In [1]: import numpy as np

In [2]: np.set_printoptions(suppress=True, linewidth=140)

In [3]: def rnd(a):
   ...:     return np.round(a, 2) + 0
   ...: 

In [4]: out = np.array([[-4, -5], [-9, -5]])

In [5]: cent = np.array([[2, 2], [3, -3]])

In [6]: X = np.kron(out, cent)

In [7]: print(X)
[[ -8  -8 -10 -10]
 [-12  12 -15  15]
 [-18 -18 -10 -10]
 [-27  27 -15  15]]

In [8]: rng = np.random.default_rng(7288)

In [9]: lab = rng.permutation(4)

In [10]: print(lab)
[1 0 2 3]

In [11]: out = X[lab][:, lab]

In [12]: print(out)
[[ 12 -12 -15  15]
 [ -8  -8 -10 -10]
 [-18 -18 -10 -10]
 [ 27 -27 -15  15]]

In [13]: print(np.trace(out))
9

In [14]: w1 = np.array([[4, 5, 2, 1, 2, 5],
    ...:     [3, 3, 3, 2, 3, 3],
    ...:     [4, 0, 2, 4, 3, 2],
    ...:     [2, 0, 4, 1, 1, 2]])

In [15]: c = np.array([1, 0, 1, 1, 0, 2])

In [16]: hid = np.maximum(X @ w1 + c, 0)

In [17]: print((hid > 0).mean(axis=0))
[0.  0.  0.5 0.  0.  0. ]

In [18]: print(np.linalg.matrix_rank(hid))
1

In [19]: cent = np.array([[4, 2], [2, 0], [5, 3], [0, 5], [1, 4], [1, 3]])

In [20]: print(w1 @ cent)
[[43 42]
 [39 46]
 [31 52]
 [31 31]]

In [21]: print((hid @ cent).round(6).argmax(axis=1))
[0 0 0 0]

In [22]: C2 = X.T @ X

In [23]: print(np.trace(C2), (X ** 2).sum())
3822 3822

In [24]: print(rnd(np.linalg.svd(X, compute_uv=False) ** 2))
[2567.12 1140.94   78.88   35.06]

In [25]: print(np.linalg.matrix_rank(C2))
4

In [26]: print(rnd(np.linalg.eigvalsh(C2)[::-1]))
[2567.12 1140.94   78.88   35.06]

In [27]: print(np.allclose(C2, C2.T))
True

In [28]: r0, r1 = X[0], X[1]

In [29]: print(r0 @ r0)
328

In [30]: pr = (r0 @ r1) / (r0 @ r0) * r0

In [31]: print((r1 - pr) @ r0)
0.0

In [32]: print(r1 - pr)
[-12.  12. -15.  15.]

In [33]: print(pr)
[-0. -0. -0. -0.]

In [34]: print(np.linalg.matrix_rank(np.outer(r0, r1)))
1

In [35]: print(rnd(np.linalg.norm(r0 + r1) ** 2 + np.linalg.norm(r0 - r1) ** 2))
2132.0

In [36]: data = np.loadtxt("mat.csv", delimiter=",")

In [37]: print(rnd(data))
[[-0.76  0.13  0.29  0.56]
 [ 0.   -0.91  0.41  0.  ]
 [-0.2  -0.39 -0.86  0.26]
 [ 0.61  0.03  0.08  0.79]]

In [38]: # columns are unit length and at right angles

In [39]: print(rnd(data.T @ data))
[[1. 0. 0. 0.]
 [0. 1. 0. 0.]
 [0. 0. 1. 0.]
 [0. 0. 0. 1.]]

In [40]: print(rnd(np.linalg.norm(data, axis=0)))
[1. 1. 1. 1.]

In [41]: vec = np.array([-8, 4, 4, -8])

In [42]: print(rnd(data.T @ (data @ vec)))
[-8.  4.  4. -8.]

In [43]: print(rnd(np.linalg.inv(data)))
[[-0.76  0.   -0.2   0.61]
 [ 0.13 -0.91 -0.39  0.03]
 [ 0.29  0.41 -0.86  0.08]
 [ 0.56  0.    0.26  0.79]]

In [44]: print([p for p in range(1, 25) if np.allclose(np.linalg.matrix_power(data, p), np.eye(4))])
[]

In [45]: feats = np.array([[6, -2, 1],
    ...:     [-4, -6, 8],
    ...:     [4, 4, 6],
    ...:     [-6, -9, 5],
    ...:     [8, -9, 2],
    ...:     [-7, -1, 6]])

In [46]: feats[:, 1] = -1 * feats[:, 2]

In [47]: print(feats)
[[ 6 -1  1]
 [-4 -8  8]
 [ 4 -6  6]
 [-6 -5  5]
 [ 8 -2  2]
 [-7 -6  6]]

In [48]: print(np.unique(feats.round(6), axis=0).shape)
(6, 3)

In [49]: print(np.abs(np.diag(np.linalg.qr(feats)[1])) > 1e-9)
[ True  True False]

In [50]: print(rnd(feats @ np.linalg.pinv(feats) @ feats))
[[ 6. -1.  1.]
 [-4. -8.  8.]
 [ 4. -6.  6.]
 [-6. -5.  5.]
 [ 8. -2.  2.]
 [-7. -6.  6.]]

In [51]: print(np.allclose(feats[:-1].T @ np.linalg.lstsq(feats[:-1].T, feats[-1])[0], feats[-1]))
True

In [52]: rank = np.linalg.matrix_rank(feats)

In [53]: print(rank)
2

In [54]: ns = np.linalg.svd(feats)[2][rank:].T

In [55]: print(rnd(ns @ ns.T))
[[0.  0.  0. ]
 [0.  0.5 0.5]
 [0.  0.5 0.5]]

In [56]: print([int(np.linalg.matrix_rank(np.delete(feats, i, axis=0))) for i in range(6)])
[2, 2, 2, 2, 2, 2]

In [57]: print([int(np.linalg.matrix_rank(feats[:i])) for i in range(1, len(feats) + 1)])
[1, 2, 2, 2, 2, 2]

In [58]: mat = np.load("case3.npy")

In [59]: print(mat)
[[ 3.8   1.78  0.58 -1.39  1.52  1.44]
 [ 1.15  1.25 -1.23  1.08  0.19  2.1 ]
 [-1.43 -0.7   1.09  1.13 -0.17  0.36]
 [-1.35 -1.77 -1.91 -2.29 -2.31 -2.22]
 [ 1.22  0.81 -0.02 -1.96  1.68 -3.78]]

In [60]: theta = np.radians(90)

In [61]: r_ = np.eye(6)

In [62]: r_[5, 5] = r_[0, 0] = np.cos(theta)

In [63]: r_[5, 0], r_[0, 5] = -np.sin(theta), np.sin(theta)

In [64]: print(rnd(r_))
[[ 0.  0.  0.  0.  0.  1.]
 [ 0.  1.  0.  0.  0.  0.]
 [ 0.  0.  1.  0.  0.  0.]
 [ 0.  0.  0.  1.  0.  0.]
 [ 0.  0.  0.  0.  1.  0.]
 [-1.  0.  0.  0.  0.  0.]]

In [65]: out = mat @ r_.T

In [66]: print(rnd(np.linalg.det(r_)), np.trace(r_))
1.0 4.0

In [67]: print(rnd(out))
[[ 1.44  1.78  0.58 -1.39  1.52 -3.8 ]
 [ 2.1   1.25 -1.23  1.08  0.19 -1.15]
 [ 0.36 -0.7   1.09  1.13 -0.17  1.43]
 [-2.22 -1.77 -1.91 -2.29 -2.31  1.35]
 [-3.78  0.81 -0.02 -1.96  1.68 -1.22]]

In [68]: print(np.allclose(np.linalg.norm(mat, axis=1), np.linalg.norm(out, axis=1)))
True

In [69]: print(np.allclose(mat @ mat.T, out @ out.T))
True
